$ ipython --no-banner

In [1]: import numpy as np

In [2]: np.set_printoptions(precision=4, suppress=True, linewidth=120, floatmode="fixed")

In [3]: rd = lambda a: np.round(a, 4) + 0

In [4]: K = np.load("out1.npy")

In [5]: print(K)
[[2 2 3 3 3 2 1 1]
 [0 0 3 3 2 2 0 1]
 [0 0 0 1 2 2 1 0]
 [0 0 0 2 2 0 3 0]
 [0 0 0 0 1 1 3 2]
 [0 0 0 0 0 2 1 1]
 [0 0 0 0 0 0 3 0]
 [0 0 0 0 0 0 0 0]]

In [6]: # looks like rank 7

In [7]: C2 = K.T @ K

In [8]: print((K @ K.T).shape)
(8, 8)

In [9]: print(np.allclose(C2, C2.T))
True

In [10]: print(rd(np.linalg.svd(K, compute_uv=False) ** 2))
[82.4438 25.6505  7.7228  4.5569  3.1822  1.2194  0.2244  0.0000]

In [11]: print(C2)
[[ 4  4  6  6  6  4  2  2]
 [ 4  4  6  6  6  4  2  2]
 [ 6  6 18 18 15 12  3  6]
 [ 6  6 18 23 21 14 10  6]
 [ 6  6 15 21 22 15 14  7]
 [ 4  4 12 14 15 17  9  8]
 [ 2  2  3 10 14  9 30  8]
 [ 2  2  6  6  7  8  8  7]]

In [12]: print(np.diag(C2))
[ 4  4 18 23 22 17 30  7]

In [13]: rng = np.random.default_rng(76)

In [14]: labels = rng.permutation(8)

In [15]: print(labels)
[4 2 7 6 1 3 5 0]

In [16]: B = K[labels][:, labels]

In [17]: print(np.diag(B))
[1 0 0 3 0 2 2 2]

In [18]: print(rd(np.sort(np.abs(np.linalg.eigvals(B)))))
[0.0000 0.0000 0.0000 1.0000 2.0000 2.0000 2.0000 3.0000]

In [19]: X = np.loadtxt("x.csv", delimiter=",")

In [20]: print(X)
[[1.0000 3.0000]
 [3.0000 9.0000]]

In [21]: ev, vecs = np.linalg.eigh(X)

In [22]: x = np.array([2, 2])

In [23]: print(rd(np.linalg.eigvalsh(X[1:, 1:])))
[9.0000]

In [24]: print(x @ X @ x)
64.0

In [25]: print(x @ X @ x / (x @ x), rd(ev[0]), ev[-1])
8.0 0.0 10.0

In [26]: print(rd(vecs * np.abs(ev) @ vecs.T))
[[1.0000 3.0000]
 [3.0000 9.0000]]

In [27]: print(rd(np.linalg.norm(X, 2) / np.linalg.norm(X)))
1.0

In [28]: print([round(float(x), 4) for x in np.linalg.svd(X, compute_uv=False)[:3]])
[10.0, 0.0]

In [29]: print(np.linalg.cond(X) > 100)
True

In [30]: F = np.loadtxt("a.csv", delimiter=",")

In [31]: print(F)
[[ 3.0000  0.2000 -0.8000 -1.1000]
 [-1.0000  1.0000 -0.9000  2.2000]
 [-6.0000  0.5000  1.0000  1.1000]
 [-4.5000 -2.1000  0.3000 -1.1000]
 [-0.5000 -0.9000  0.1000  0.3000]]

In [32]: x = np.array([5, 4, 3, 4])

In [33]: rhs = F @ x

In [34]: coef, lr = np.zeros(4), 1 / np.linalg.norm(F, 2) ** 2

In [35]: for i in range(50):
    ...:     coef -= lr * F.T @ (F @ coef - rhs)
    ...:     if i % 10 == 0: print(i, round(np.linalg.norm(F @ coef - rhs), 4))
    ...: 
0 15.9266
10 4.2851
20 3.1019
30 2.6003
40 2.2134

In [36]: print(rd(np.linalg.cond(F)))
9.3709

In [37]: Q = F.astype(float).copy()

In [38]: for j in range(4):
    ...:     Q[:, j] -= Q[:, :j] @ (Q[:, :j].T @ Q[:, j])
    ...:     Q[:, j] /= np.linalg.norm(Q[:, j])
    ...: 

In [39]: print(rd(Q.T @ F))
[[ 8.1548  0.7971 -1.0914 -0.8952]
 [ 0.0000  2.4238 -0.1692  2.1799]
 [ 0.0000  0.0000  1.1534 -0.7874]
 [ 0.0000  0.0000  0.0000  1.5449]]

In [40]: print(rd(Q.T @ Q))
[[1.0000 0.0000 0.0000 0.0000]
 [0.0000 1.0000 0.0000 0.0000]
 [0.0000 0.0000 1.0000 0.0000]
 [0.0000 0.0000 0.0000 1.0000]]

In [41]: u, g = F[4], F[3]

In [42]: print(rd(u @ u))
1.16

In [43]: p = (u @ g) / (u @ u) * u

In [44]: print(rd(np.linalg.norm(u + g) ** 2 + np.linalg.norm(u - g) ** 2))
54.24

In [45]: print(rd((g - p) @ u))
0.0

In [46]: B = np.array([[1, -3, -2, 3, -2],
    ...:     [-3, 1, -1, -2, -3],
    ...:     [-3, 2, 0, -3, 0],
    ...:     [-1, 3, 3, -3, -3],
    ...:     [-2, 0, -2, 3, 2]])

In [47]: J = np.triu(B, 1)

In [48]: print(J)
[[ 0 -3 -2  3 -2]
 [ 0  0 -1 -2 -3]
 [ 0  0  0 -3  0]
 [ 0  0  0  0 -3]
 [ 0  0  0  0  0]]

In [49]: # looks like rank 4

In [50]: U, s, Vt = np.linalg.svd(J)

In [51]: print(rd(s))
[5.6143 4.7333 1.9505 0.5209 0.0000]

In [52]: print(np.argmax(s[:-1] / (s[1:] + 1e-6)) + 1)
4

In [53]: B = U[:, :4] @ np.diag(s[:4]) @ Vt[:4]

In [54]: print(rd(np.linalg.norm(J - B) / np.linalg.norm(J)))
0.0

In [55]: print(np.linalg.matrix_rank(J, rtol=0.05))
4

In [56]: print(rd(np.linalg.norm(J - B, 2)), s[4])
0.0 0.0

In [57]: x = np.array([-3, -3, -2, 0, -1])

In [58]: print(J @ np.ones(5))
[-4.0000 -6.0000 -3.0000 -3.0000  0.0000]

In [59]: print(J * x)
[[0 9 4 0 2]
 [0 0 2 0 3]
 [0 0 0 0 0]
 [0 0 0 0 3]
 [0 0 0 0 0]]

In [60]: print(J @ (2 * x))
[30 10  0  6  0]

In [61]: print(np.allclose(J[:-1].T @ np.linalg.lstsq(J[:-1].T, J[-1])[0], J[-1]))
True

In [62]: m1 = np.loadtxt("dump.csv", delimiter=",")

In [63]: print(m1)
[[-1.0000  1.0000  0.0000  0.0000  0.0000  0.0000  0.0000  0.0000]
 [ 0.0000 -1.0000  1.0000  0.0000  0.0000  0.0000  0.0000  0.0000]
 [ 0.0000  0.0000 -1.0000  1.0000  0.0000  0.0000  0.0000  0.0000]
 [ 0.0000  0.0000  0.0000 -1.0000  1.0000  0.0000  0.0000  0.0000]
 [ 0.0000  0.0000  0.0000  0.0000 -1.0000  1.0000  0.0000  0.0000]
 [ 0.0000  0.0000  0.0000  0.0000  0.0000 -1.0000  1.0000  0.0000]
 [ 0.0000  0.0000  0.0000  0.0000  0.0000  0.0000 -1.0000  1.0000]
 [ 0.0000  0.0000  0.0000  0.0000  0.0000  0.0000  0.0000 -1.0000]]

In [64]: # triangular

In [65]: labels = rng.permutation(8)

In [66]: print(labels)
[6 7 0 4 1 5 2 3]

In [67]: B = m1[labels][:, labels]

In [68]: print(np.diag(B))
[-1.0000 -1.0000 -1.0000 -1.0000 -1.0000 -1.0000 -1.0000 -1.0000]

In [69]: print(B)
[[-1.0000  1.0000  0.0000  0.0000  0.0000  0.0000  0.0000  0.0000]
 [ 0.0000 -1.0000  0.0000  0.0000  0.0000  0.0000  0.0000  0.0000]
 [ 0.0000  0.0000 -1.0000  0.0000  1.0000  0.0000  0.0000  0.0000]
 [ 0.0000  0.0000  0.0000 -1.0000  0.0000  1.0000  0.0000  0.0000]
 [ 0.0000  0.0000  0.0000  0.0000 -1.0000  0.0000  1.0000  0.0000]
 [ 1.0000  0.0000  0.0000  0.0000  0.0000 -1.0000  0.0000  0.0000]
 [ 0.0000  0.0000  0.0000  0.0000  0.0000  0.0000 -1.0000  1.0000]
 [ 0.0000  0.0000  0.0000  1.0000  0.0000  0.0000  0.0000 -1.0000]]
